% ipython --no-banner

In [1]: import numpy as np

In [2]: np.set_printoptions(precision=1, suppress=True, linewidth=140)

In [3]: def rnd(a):
   ...:     return np.round(a, 1) + 0
   ...: 

In [4]: arr = np.load("sample16.npy")

In [5]: rnd(arr)
Out[5]: 
array([[ 12.1,  15.9,  -0.6],
       [ 18.6,   6. ,   4.2],
       [ -6.8,  17.5,  -6.9],
       [  9.5,  17.5,  -1.8],
       [ 16.1,  -9.1,   7.6],
       [  0.5, -19.2,   5.5],
       [-14.1, -14.2,  -0.5],
       [-14.9, -13.3,  -1. ],
       [  8. , -16.9,   7.2],
       [ 18.2,  -4.6,   7. ],
       [ -1.8, -19.3,   4.7],
       [  7.2, -17.3,   7. ],
       [ -4.1, -19.2,   4. ],
       [ 12.1,  15.9,  -0.6],
       [ 14.2, -11.8,   7.7],
       [ -3.1, -19.3,   4.3],
       [ 18.6,  -3.1,   6.7],
       [-11.9, -16. ,   0.7]])

In [6]: def softmax(z):
   ...:     e = np.exp(z - z.max(axis=-1, keepdims=True))
   ...:     return e / e.sum(axis=-1, keepdims=True)
   ...: 

In [7]: rnd(softmax(arr[6] + -1))
Out[7]: array([0., 0., 1.])

In [8]: rnd(softmax(arr).sum(axis=1))
Out[8]: array([1., 1., 1., 1., 1., 1., 1., 1., 1., 1., 1., 1., 1., 1., 1., 1., 1., 1.])

In [9]: rnd(softmax(10 * arr[6]))
Out[9]: array([0., 0., 1.])

In [10]: S = arr @ arr.T / np.sqrt(3)

In [11]: rnd(softmax(S)[6] @ arr)
Out[11]: array([-14.3, -13.9,  -0.7])
